>>> import numpy as np
>>> from numpy import linalg as LA
>>> np.set_printoptions(precision=2, suppress=True, linewidth=200)
>>> arr = np.tanh(np.array([[-0.2, 1.0],
...     [1.3, 0.0],
...     [1.4, 1.2],
...     [-0.1, 1.9],
...     [1.1, -0.3],
...     [-1.1, -1.4],
...     [-2.1, 2.0],
...     [0.9, 2.6],
...     [1.3, 0.9],
...     [-0.5, 0.6],
...     [-1.5, 0.8],
...     [-0.2, 0.2],
...     [0.1, 0.5],
...     [1.4, 0.4],
...     [0.9, -0.1],
...     [0.1, -0.3],
...     [-0.2, 1.0],
...     [-0.3, 1.1],
...     [-1.3, 0.7],
...     [-0.1, -1.0],
...     [-0.9, 2.8]]) @ np.array([[0.8, -0.4, 0.2], [0.1, -0.8, -0.4]]))
>>> arr
array([[-0.06, -0.62, -0.41],
       [ 0.78, -0.48,  0.25],
       [ 0.85, -0.91, -0.2 ],
       [ 0.11, -0.9 , -0.65],
       [ 0.69, -0.2 ,  0.33],
       [-0.77,  0.92,  0.33],
       [-0.9 , -0.64, -0.84],
       [ 0.75, -0.98, -0.7 ],
       [ 0.81, -0.85, -0.1 ],
       [-0.33, -0.27, -0.33],
       [-0.81, -0.04, -0.55],
       [-0.14, -0.08, -0.12],
       [ 0.13, -0.41, -0.18],
       [ 0.82, -0.71,  0.12],
       [ 0.61, -0.27,  0.22],
       [ 0.05,  0.2 ,  0.14],
       [-0.06, -0.62, -0.41],
       [-0.13, -0.64, -0.46],
       [-0.75, -0.04, -0.49],
       [-0.18,  0.69,  0.36],
       [-0.41, -0.95, -0.86]])
>>> labels = arr[:, 1] > np.median(arr[:, 1])
>>> u = arr[labels].mean(axis=0) - arr[~labels].mean(axis=0)
>>> u
array([-0.38,  0.8 ,  0.36])
>>> np.argsort(-np.abs(u).round(6), kind="stable")
array([1, 0, 2])
>>> cen = arr - arr.mean(axis=0)
>>> vecs = LA.svd(cen)[2][:2]
>>> A2 = cen - cen @ vecs.T @ vecs
>>> LA.norm(A2, axis=1).round(6).argmax()
np.int64(7)
>>> round(float(LA.norm(A2) / LA.norm(cen)), 2)
0.1
>>> np.round(np.cov(cen @ vecs.T, rowvar=False), 2) + 0
array([[0.45, 0.  ],
       [0.  , 0.32]])
>>> K = np.loadtxt("w.csv", delimiter=",")
>>> K
array([[0.5 , 0.17, 0.17, 0.17],
       [0.29, 0.14, 0.43, 0.14],
       [0.11, 0.33, 0.22, 0.33],
       [0.17, 0.  , 0.33, 0.5 ]])
>>> # row-stochastic, so 1 is an eigenvalue
>>> np.round(LA.det(K[::-1]), 2)
np.float64(-0.02)
>>> np.round(np.einsum("ij,ji->", K, K), 2)
np.float64(1.27)
>>> round(float(LA.det(K.T)), 2)
-0.02
>>> round(float(LA.eigvals(K).sum().real), 2)
1.37
>>> np.kron(np.eye(2, dtype=int), K)
array([[0.5 , 0.17, 0.17, 0.17, 0.  , 0.  , 0.  , 0.  ],
       [0.29, 0.14, 0.43, 0.14, 0.  , 0.  , 0.  , 0.  ],
       [0.11, 0.33, 0.22, 0.33, 0.  , 0.  , 0.  , 0.  ],
       [0.17, 0.  , 0.33, 0.5 , 0.  , 0.  , 0.  , 0.  ],
       [0.  , 0.  , 0.  , 0.  , 0.5 , 0.17, 0.17, 0.17],
       [0.  , 0.  , 0.  , 0.  , 0.29, 0.14, 0.43, 0.14],
       [0.  , 0.  , 0.  , 0.  , 0.11, 0.33, 0.22, 0.33],
       [0.  , 0.  , 0.  , 0.  , 0.17, 0.  , 0.33, 0.5 ]])
>>> A2 = LA.inv(K)
>>> np.round(K @ A2, 2) + 0
array([[1., 0., 0., 0.],
       [0., 1., 0., 0.],
       [0., 0., 1., 0.],
       [0., 0., 0., 1.]])
>>> round(float(LA.slogdet(K)[0]), 2)
-1.0
>>> np.allclose(A2, K.T)
False
>>> np.round(LA.inv(A2), 2) + 0
array([[0.5 , 0.17, 0.17, 0.17],
       [0.29, 0.14, 0.43, 0.14],
       [0.11, 0.33, 0.22, 0.33],
       [0.17, 0.  , 0.33, 0.5 ]])
>>> np.round(LA.norm(K[0], 1), 2), round(float(LA.norm(K[0], np.inf)), 2)
(np.float64(1.0), 0.5)
>>> np.round(K[0] @ K[1], 2)
np.float64(0.26)
>>> np.round(LA.norm(K, "nuc"), 2)
np.float64(1.89)
>>> round(LA.norm(K[0] - K[1]), 2)
np.float64(0.34)
>>> LA.norm(K, axis=0)
array([0.61, 0.4 , 0.61, 0.64])
>>> round(float(LA.norm(K, 2)), 2)
1.02
>>> def softmax(z):
...     e = np.exp(z - z.max(axis=-1, keepdims=True))
...     return e / e.sum(axis=-1, keepdims=True)
... 
>>> softmax(10 * K[0])
array([0.9 , 0.03, 0.03, 0.03])
>>> scores = K @ K.T / np.sqrt(4)
>>> softmax(scores)[0] @ K
array([0.27, 0.16, 0.29, 0.28])
>>> softmax(scores)
array([[0.26, 0.25, 0.24, 0.25],
       [0.25, 0.26, 0.24, 0.25],
       [0.25, 0.25, 0.26, 0.25],
       [0.24, 0.25, 0.25, 0.26]])
>>> u, g = K[3], K[2]
>>> round(float(u @ u), 2)
0.39
>>> p = (u @ g) / (u @ u) * u
>>> np.outer(u, g)
array([[0.02, 0.06, 0.04, 0.06],
       [0.  , 0.  , 0.  , 0.  ],
       [0.04, 0.11, 0.07, 0.11],
       [0.06, 0.17, 0.11, 0.17]])
>>> (g - p) @ u
np.float64(0.0)
>>> A = np.array([[0, 0, 0, 1, 0],
...     [0, 0, 0, 0, -3],
...     [-2, 0, 0, 0, 0],
...     [0, 3, 0, 0, 0],
...     [0, 0, 0, 0, 0]])
>>> LA.pinv(A)
array([[ 0.  ,  0.  , -0.5 ,  0.  ,  0.  ],
       [ 0.  ,  0.  ,  0.  ,  0.33,  0.  ],
       [ 0.  ,  0.  ,  0.  ,  0.  ,  0.  ],
       [ 1.  ,  0.  ,  0.  ,  0.  ,  0.  ],
       [ 0.  , -0.33,  0.  ,  0.  ,  0.  ]])
>>> w1 = np.array([[0, 2], [-2, -2], [3, 2], [2, 0], [-2, -1]])
>>> c = np.array([0, 0])
>>> act = np.maximum(A @ w1 + c, 0)
>>> LA.matrix_rank(act)
np.int64(2)
>>> act
array([[2, 0],
       [6, 3],
       [0, 0],
       [0, 0],
       [0, 0]])
>>> Z = np.array([[3, -1], [-1, 0]])
>>> (act @ Z).round(6).argmax(axis=1)
array([0, 0, 0, 0, 0])
>>> blk = np.stack([A, -2 * A, A[::-1]])
>>> blk.sum(axis=0)
array([[ 0,  0,  0, -1,  0],
       [ 0,  3,  0,  0,  3],
       [ 0,  0,  0,  0,  0],
       [ 0, -3,  0,  0, -3],
       [ 0,  0,  0,  1,  0]])
>>> (blk @ A.T).shape
(3, 5, 5)
>>> blk.shape
(3, 5, 5)
>>> LA.matrix_rank(blk)
array([4, 4, 4])
>>> W0 = np.load("m.npy")
>>> W0
array([[-0.99, -1.  ,  0.67, -0.85,  0.97,  1.  ],
       [-0.41, -0.58,  0.04, -0.13,  0.3 ,  0.55],
       [ 0.77,  0.9 , -0.03,  0.24, -0.6 , -0.89],
       [ 0.76, -0.86,  1.  , -1.  ,  0.86, -0.72],
       [ 0.9 ,  0.89,  0.81, -0.53, -0.44, -0.96],
       [ 0.45,  0.95, -0.95,  0.92, -0.81, -0.71],
       [ 0.93,  0.27,  1.  , -0.98,  0.4 , -0.96],
       [-0.75, -0.83, -0.34,  0.07,  0.45,  0.87],
       [-0.74, -0.99,  0.97, -0.95,  0.91,  0.91],
       [ 0.79,  0.03,  0.98, -0.93,  0.35, -0.84],
       [ 0.46,  0.8 , -0.54,  0.54, -0.54, -0.65],
       [-0.8 , -0.97,  0.66, -0.71,  0.8 ,  0.93],
       [ 0.93,  0.94,  0.75, -0.41, -0.56, -0.97],
       [-0.41, -0.91,  0.89, -0.85,  0.74,  0.65],
       [ 0.49,  0.49,  0.37, -0.2 , -0.18, -0.61],
       [ 1.  ,  1.  , -0.78,  0.91, -0.99, -1.  ],
       [ 0.81,  0.56,  0.92, -0.78, -0.03, -0.89],
       [ 0.98,  1.  ,  0.44,  0.15, -0.88, -1.  ],
       [-0.86, -0.95, -0.07, -0.23,  0.68,  0.95],
       [-0.99, -0.87, -1.  ,  0.99, -0.03,  1.  ],
       [-0.63, -0.99,  0.99, -0.99,  0.95,  0.88],
       [ 0.54,  0.75, -0.18,  0.27, -0.45, -0.7 ],
       [-0.97, -1.  ,  0.99, -0.99,  0.99,  1.  ],
       [-0.97, -0.96, -0.94,  0.74,  0.55,  0.99],
       [ 0.52,  0.94, -0.88,  0.85, -0.77, -0.75],
       [-0.51,  0.79, -0.99,  0.98, -0.75,  0.41],
       [ 0.73, -0.14,  0.98, -0.93,  0.41, -0.77],
       [ 0.94,  1.  , -1.  ,  1.  , -0.99, -0.99],
       [-0.78, -0.99,  0.92, -0.91,  0.89,  0.93]])
>>> Uu, sig, Vh = LA.svd(A)
>>> vecs = Vh[:(sig > 1e-8).sum()]
>>> rng = np.random.default_rng(9438)
>>> vec = A[3] + 3 * A[2] + rng.integers(2) * np.eye(5)[0]
>>> vec
array([-6.,  3.,  0.,  0.,  0.])
>>> np.diag(vecs.T @ vecs)
array([1., 1., 0., 1., 1.])
